% python3 -q
>>> import numpy as np
>>> from numpy import linalg as LA
>>> np.set_printoptions(precision=3, suppress=True, linewidth=120)
>>> J = np.load("w.npy")
>>> J
array([[-1, -1,  0, -3,  2, -2,  1,  0],
       [ 2,  2,  0,  2,  2,  3, -2,  2],
       [ 0,  0, -1, -2, -3,  0,  1,  1]])
>>> B = np.array([[0, 1], [-1, -1], [1, 2], [3, 0], [1, -3], [0, -2], [3, -3], [-2, 2]])
>>> J @ B
array([[-3, -5],
       [-4, -2],
       [-9,  6]])
>>> np.einsum("ij,ij->i", J, J)
array([20, 33, 16])
>>> np.einsum("ij->j", J)
array([ 1,  1, -1, -3,  1,  1,  0,  3])
>>> LA.matrix_rank(np.vstack([J, B.T]))
np.int64(5)
>>> LA.matrix_rank(J @ B)
np.int64(2)
>>> np.einsum("ik,kj->ij", J, B)
array([[-3, -5],
       [-4, -2],
       [-9,  6]])
>>> u = np.array([-1, 2, -1, -1, 0, -1, 1])
>>> r1 = np.array([3, 1, 5, -2])
>>> data = u[:, None] + r1[None, :]
>>> data
array([[ 2,  0,  4, -3],
       [ 5,  3,  7,  0],
       [ 2,  0,  4, -3],
       [ 2,  0,  4, -3],
       [ 3,  1,  5, -2],
       [ 2,  0,  4, -3],
       [ 4,  2,  6, -1]])
>>> U, sigma, Vt = LA.svd(data)
>>> evecs = Vt[:(sigma > 1e-8).sum()]
>>> rng = np.random.default_rng(69)
>>> vec = data[3] + 3 * data[0] + rng.integers(2) * np.eye(4)[0]
>>> vec
array([  8.,   0.,  16., -12.])
>>> np.diag(evecs.T @ evecs)
array([0.308, 0.271, 0.645, 0.776])
>>> evecs.T @ evecs
array([[ 0.308,  0.215,  0.402,  0.075],
       [ 0.215,  0.271,  0.159,  0.355],
       [ 0.402,  0.159,  0.645, -0.206],
       [ 0.075,  0.355, -0.206,  0.776]])
>>> round(float(LA.norm(vec - evecs.T @ evecs @ vec)), 3)
0.0
>>> np.allclose(evecs.T @ evecs @ vec, vec)
True
>>> LA.matrix_rank(np.vstack([data, vec]))
np.int64(2)
>>> LA.matrix_rank(data, rtol=0.1)
np.int64(2)
>>> np.round(LA.norm(data, 2) / LA.norm(data), 3)
np.float64(0.958)
>>> [round(float(x), 3) for x in LA.svd(data, compute_uv=False)[:3]]
[16.446, 4.953, 0.0]
>>> np.argsort(-LA.norm(data, axis=0).round(6), kind="stable")[:3]
array([2, 0, 3])
>>> E = np.load("a.npy")
>>> E
array([[ 10.261,   4.068, -10.998,  -2.039,  -0.342,  -2.542,  -1.662],
       [  4.436,   9.123,   1.212,   3.345,   2.011,   3.733,  -7.128],
       [ -2.907,   5.932,   4.111,  -6.207, -10.264,  -1.703,   0.434],
       [  2.878,  -4.169,   7.702,  -2.993,  -0.65 ,  -9.625,  -7.452],
       [ -1.366,  -1.368,  -2.555,  10.881, -13.733,  -0.944,  -6.98 ],
       [  9.388,  -2.915,   6.155,   4.105,  -5.14 ,   2.353,   8.353]])
>>> C2 = E.T @ E
>>> LA.svd(E, compute_uv=False) ** 2
array([400.   , 324.   , 262.44 , 212.576, 172.187, 139.471])
>>> np.allclose(C2, C2.T)
True
>>> np.diag(C2)
array([231.711, 162.699, 243.066, 198.081, 324.967, 122.357, 227.793])
>>> W0 = np.array([[-3, -3, 3, 3, -1, 1, 0, 0],
...     [-3, -3, -3, -2, 1, 3, 2, 1],
...     [-3, 3, 0, -1, 2, -2, -1, -2]])
>>> W0[:, 6] = -2 * W0[:, 7]
>>> W0
array([[-3, -3,  3,  3, -1,  1,  0,  0],
       [-3, -3, -3, -2,  1,  3, -2,  1],
       [-3,  3,  0, -1,  2, -2,  4, -2]])
>>> C2 = W0.T @ W0
>>> np.trace(C2), (W0 ** 2).sum()
(np.int64(131), np.int64(131))
>>> C2
array([[ 27,   9,   0,   0,  -6,  -6,  -6,   3],
       [  9,  27,   0,  -6,   6, -18,  18,  -9],
       [  0,   0,  18,  15,  -6,  -6,   6,  -3],
       [  0,  -6,  15,  14,  -7,  -1,   0,   0],
       [ -6,   6,  -6,  -7,   6,  -2,   6,  -3],
       [ -6, -18,  -6,  -1,  -2,  14, -14,   7],
       [ -6,  18,   6,   0,   6, -14,  20, -10],
       [  3,  -9,  -3,   0,  -3,   7, -10,   5]])
>>> (W0 @ W0.T).shape
(3, 3)
>>> np.allclose(C2, C2.T)
True
>>> LA.cond(C2) > 100
np.True_
>>> [round(float(x), 3) for x in LA.svd(C2, compute_uv=False)[:3]]
[61.59, 35.89, 33.52]
>>> LA.matrix_rank(C2, rtol=0.1)
np.int64(3)
>>> round(LA.norm(C2, 2) / LA.norm(C2), 3)
np.float64(0.782)
>>> vec = np.array([3, -2, 0, 1, -3, -1, 2, 1])
>>> W0 @ vec
array([  2, -14, -14])
>>> W0 @ np.ones(8)
array([ 0., -8.,  1.])
>>> W0 * vec
array([[-9,  6,  0,  3,  3, -1,  0,  0],
       [-9,  6,  0, -2, -3, -3, -4,  1],
       [-9, -6,  0, -1, -6,  2,  8, -2]])
>>> W0 @ (2 * vec)
array([  4, -28, -28])
>>> vec = np.array([-1, 0, -3, -1, -3, 1, 2, -2])
>>> h1 = np.maximum(W0 @ vec, 0)
>>> np.maximum(W0 @ vec, 0) - np.maximum(-W0 @ vec, 0)
array([-5,  8,  8])
>>> B = np.array([[3, 3], [-2, -1]])
>>> basis = np.array([[1, -2, 0], [0, 1, -2], [-1, 0, 0]])
>>> mat = np.kron(B, basis)
>>> mat
array([[ 3, -6,  0,  3, -6,  0],
       [ 0,  3, -6,  0,  3, -6],
       [-3,  0,  0, -3,  0,  0],
       [-2,  4,  0, -1,  2,  0],
       [ 0, -2,  4,  0, -1,  2],
       [ 2,  0,  0,  1,  0,  0]])
>>> B = mat[0, 0] * mat[1:] - np.outer(mat[1:, 0], mat[0])
>>> B
array([[  0,   9, -18,   0,   9, -18],
       [  0, -18,   0,   0, -18,   0],
       [  0,   0,   0,   3,  -6,   0],
       [  0,  -6,  12,   0,  -3,   6],
       [  0,  12,   0,  -3,  12,   0]])
>>> mat[:, 0] / mat[0, 0]
array([ 1.   ,  0.   , -1.   , -0.667,  0.   ,  0.667])
>>> labels = rng.permutation(6)
>>> labels
array([0, 2, 5, 1, 4, 3])
>>> B = mat[labels][:, labels]
>>> B
array([[ 3,  0,  0, -6, -6,  3],
       [-3,  0,  0,  0,  0, -3],
       [ 2,  0,  0,  0,  0,  1],
       [ 0, -6, -6,  3,  3,  0],
       [ 0,  4,  2, -2, -1,  0],
       [-2,  0,  0,  4,  2, -1]])
>>> np.round(LA.det(B), 3), np.round(LA.det(mat[labels]), 3)
(np.float64(432.0), np.float64(-432.0))
>>> np.trace(B)
np.int64(4)
>>> np.diag(B)
array([ 3,  0,  0,  3, -1, -1])
>>> q, r_ = LA.qr(B)
>>> np.round(q.T @ q, 3) + 0
array([[1., 0., 0., 0., 0., 0.],
       [0., 1., 0., 0., 0., 0.],
       [0., 0., 1., 0., 0., 0.],
       [0., 0., 0., 1., 0., 0.],
       [0., 0., 0., 0., 1., 0.],
       [0., 0., 0., 0., 0., 1.]])
>>> np.round(q @ r_, 3) + 0
array([[ 3.,  0.,  0., -6., -6.,  3.],
       [-3.,  0.,  0.,  0.,  0., -3.],
       [ 2.,  0.,  0.,  0.,  0.,  1.],
       [ 0., -6., -6.,  3.,  3.,  0.],
       [ 0.,  4.,  2., -2., -1.,  0.],
       [-2.,  0.,  0.,  4.,  2., -1.]])
>>> arr = np.load("m.npy")
>>> arr
array([[ -2. ,   0.3,   0.7,   1.2,   2.2,  -0.6],
       [ -6. ,  -2.6,   0.5,  -0.2,  -1.8,   1. ],
       [ -4. ,   0.1,   1.3,  -1.3,   0.7,  -0.1],
       [-14. ,  -0.4,   0.7,   0.8,   0.6,   0. ],
       [ 24. ,  -1. ,   1.3,   1.5,   0. ,  -1.9],
       [ -8. ,  -0.8,  -0.7,  -0.7,   0.9,   2. ],
       [  8. ,  -2. ,  -1.3,   0. ,  -0.5,  -0.3]])
>>> vec = np.array([1, 3, 1, 1, 0, 2])
>>> rhs = arr @ vec
>>> np.round(LA.pinv(arr) @ arr, 3) + 0
array([[1., 0., 0., 0., 0., 0.],
       [0., 1., 0., 0., 0., 0.],
       [0., 0., 1., 0., 0., 0.],
       [0., 0., 0., 1., 0., 0.],
       [0., 0., 0., 0., 1., 0.],
       [0., 0., 0., 0., 0., 1.]])
>>> np.round(LA.solve(arr.T @ arr, arr.T @ rhs), 3) + 0
array([1., 3., 1., 1., 0., 2.])
>>> rhs = rhs + 0.05 * rng.normal(size=7)
>>> rhs
array([ -0.348, -11.451,  -3.927, -13.704,  19.983,  -7.773,   0.079])
>>> coef, *_ = LA.lstsq(arr, rhs)
>>> coef
array([1.   , 2.999, 1.01 , 1.027, 0.002, 2.034])
>>> [round(float(LA.norm(LA.solve(arr.T @ arr + lam * np.eye(6), arr.T @ rhs))), 2) for lam in (0, 1, 10, 100)]
[4.03, 2.88, 1.64, 0.83]
>>> coef.round()
array([1., 3., 1., 1., 0., 2.])
>>> np.round(arr.T @ (rhs - arr @ coef), 3) + 0
array([0., 0., 0., 0., 0., 0.])
>>> P = arr @ LA.solve(arr.T @ arr, arr.T)
>>> P @ arr[:, 2]
array([ 0.7,  0.5,  1.3,  0.7,  1.3, -0.7, -1.3])
>>> np.round(LA.eigvalsh(P), 3) + 0
array([0., 1., 1., 1., 1., 1., 1.])
>>> np.trace(P)
np.float64(6.0)
>>> np.diag(P)
array([0.648, 0.859, 0.998, 0.665, 0.916, 0.915, 0.999])
>>> F = np.load("block13.npy")
>>> F
array([[0, 4, 0],
       [4, 0, 4],
       [0, 4, 0]])
>>> # column 2 repeats column 0
>>> U, sigma, Vt = LA.svd(F)
>>> evecs = Vt[:(sigma > 1e-8).sum()]
>>> vec = F[2] + -2 * F[0] + rng.integers(2) * np.eye(3)[2]
>>> vec
array([ 0., -4.,  0.])
>>> np.allclose(evecs.T @ evecs @ vec, vec)
True
>>> LA.matrix_rank(np.vstack([F, vec]))
np.int64(2)
>>> vec = np.array([-1, 2, -2, -3, 3, 4, 4, -3])
>>> J @ np.eye(8)[0]
array([-1.,  2.,  0.])
>>> J @ np.ones(8)
array([-4., 11., -4.])
>>> LA.norm(J @ vec) <= LA.norm(J, 2) * LA.norm(vec) + 1e-9
np.True_
>>> np.abs(np.diag(LA.qr(F)[1])) > 1e-9
array([ True,  True, False])
>>> LA.lstsq(F[:-1].T, F[-1])[2]
np.int32(2)
>>> np.allclose(F[:-1].T @ LA.lstsq(F[:-1].T, F[-1])[0], F[-1])
True
>>> np.unique(F.round(6), axis=0).shape
(2, 3)
>>> round(float(LA.norm(F[1] - F[0])), 3)
6.928
>>> LA.norm(F, axis=1)
array([4.   , 5.657, 4.   ])
>>> round(LA.norm(F) ** 2 / LA.norm(F, 2) ** 2, 3)
np.float64(2.0)
>>> np.round(LA.norm(F, 2), 3)
np.float64(5.657)
>>> LA.norm(F, axis=1).argmax()
np.int64(1)
>>> round(float(LA.norm(F, 1)), 3), round(LA.norm(F, np.inf), 3)
(8.0, np.float64(8.0))
>>> F[1] @ F[0]
np.int64(0)
>>> r = LA.matrix_rank(F)
>>> r
np.int64(2)
>>> ns = LA.svd(F)[2][r:].T
>>> [int(LA.matrix_rank(F[:, :j + 1])) for j in range(3)]
[1, 2, 2]
>>> np.allclose(F @ ns, 0)
True
>>> u = np.array([3, 0, 2, 3, 0, 3, 3])
>>> r1 = np.array([0, 1, 2, 0, 1, 2])
>>> m1 = u[:, None] + r1[None, :]
>>> m1
array([[3, 4, 5, 3, 4, 5],
       [0, 1, 2, 0, 1, 2],
       [2, 3, 4, 2, 3, 4],
       [3, 4, 5, 3, 4, 5],
       [0, 1, 2, 0, 1, 2],
       [3, 4, 5, 3, 4, 5],
       [3, 4, 5, 3, 4, 5]])
>>> np.round(m1 @ LA.pinv(m1) @ m1, 3) + 0
array([[3., 4., 5., 3., 4., 5.],
       [0., 1., 2., 0., 1., 2.],
       [2., 3., 4., 2., 3., 4.],
       [3., 4., 5., 3., 4., 5.],
       [0., 1., 2., 0., 1., 2.],
       [3., 4., 5., 3., 4., 5.],
       [3., 4., 5., 3., 4., 5.]])
>>> B = m1 + rng.integers(-2, 3, (7, 2)) @ rng.integers(-2, 3, (2, 6))
>>> B
array([[ 1,  6,  2,  3,  6,  0],
       [ 0,  2,  1,  1,  3, -1],
       [ 6,  1,  8,  4,  3,  8],
       [-5,  6, -1, -3,  0,  3],
       [-4,  3, -2, -2,  1, -2],
       [-1,  5,  2,  0,  2,  4],
       [ 1,  5,  3,  2,  4,  3]])
>>> np.round(LA.svd(B - m1, compute_uv=False), 3) + 0
array([18.01 ,  7.977,  0.   ,  0.   ,  0.   ,  0.   ])
>>> np.abs(B - m1).sum(axis=1)
array([14,  8, 16, 28, 16, 14,  8])
>>> B - m1
array([[-2,  2, -3,  0,  2, -5],
       [ 0,  1, -1,  1,  2, -3],
       [ 4, -2,  4,  2,  0,  4],
       [-8,  2, -6, -6, -4, -2],
       [-4,  2, -4, -2,  0, -4],
       [-4,  1, -3, -3, -2, -1],
       [-2,  1, -2, -1,  0, -2]])
>>> LA.matrix_rank(m1, rtol=0.1)
np.int64(1)
>>> np.argsort(-LA.norm(m1, axis=0).round(6), kind="stable")[:3]
array([2, 5, 1])
>>> B = m1 / LA.norm(m1, axis=1, keepdims=True)
>>> C2 = B @ B.T
>>> np.degrees(np.arccos(np.clip(C2[5, 6], -1, 1)))
np.float64(0.0)
>>> C2[5]
array([1.   , 0.885, 0.998, 1.   , 0.885, 1.   , 1.   ])
>>> C2
array([[1.   , 0.885, 0.998, 1.   , 0.885, 1.   , 1.   ],
       [0.885, 1.   , 0.914, 0.885, 1.   , 0.885, 0.885],
       [0.998, 0.914, 1.   , 0.998, 0.914, 0.998, 0.998],
       [1.   , 0.885, 0.998, 1.   , 0.885, 1.   , 1.   ],
       [0.885, 1.   , 0.914, 0.885, 1.   , 0.885, 0.885],
       [1.   , 0.885, 0.998, 1.   , 0.885, 1.   , 1.   ],
       [1.   , 0.885, 0.998, 1.   , 0.885, 1.   , 1.   ]])
>>> (C2 - 2 * np.eye(7)).round(6).argmax(axis=1)
array([3, 4, 0, 0, 1, 0, 0])
>>> (np.abs(C2) > 0.9).astype(int)
array([[1, 0, 1, 1, 0, 1, 1],
       [0, 1, 1, 0, 1, 0, 0],
       [1, 1, 1, 1, 1, 1, 1],
       [1, 0, 1, 1, 0, 1, 1],
       [0, 1, 1, 0, 1, 0, 0],
       [1, 0, 1, 1, 0, 1, 1],
       [1, 0, 1, 1, 0, 1, 1]])
>>> LA.norm(B, axis=1)
array([1., 1., 1., 1., 1., 1., 1.])
>>> np.argwhere(np.triu(np.abs(C2) > 0.95, 1))
array([[0, 2],
       [0, 3],
       [0, 5],
       [0, 6],
       [1, 4],
       [2, 3],
       [2, 5],
       [2, 6],
       [3, 5],
       [3, 6],
       [5, 6]])
>>> round(arr[0] @ arr[2], 3)
np.float64(8.98)
>>> np.round(LA.norm(arr[0], 1), 3), np.round(LA.norm(arr[0], np.inf), 3)
(np.float64(7.0), np.float64(2.2))
>>> np.round(LA.norm(arr) ** 2 / LA.norm(arr, 2) ** 2, 3)
np.float64(1.04)
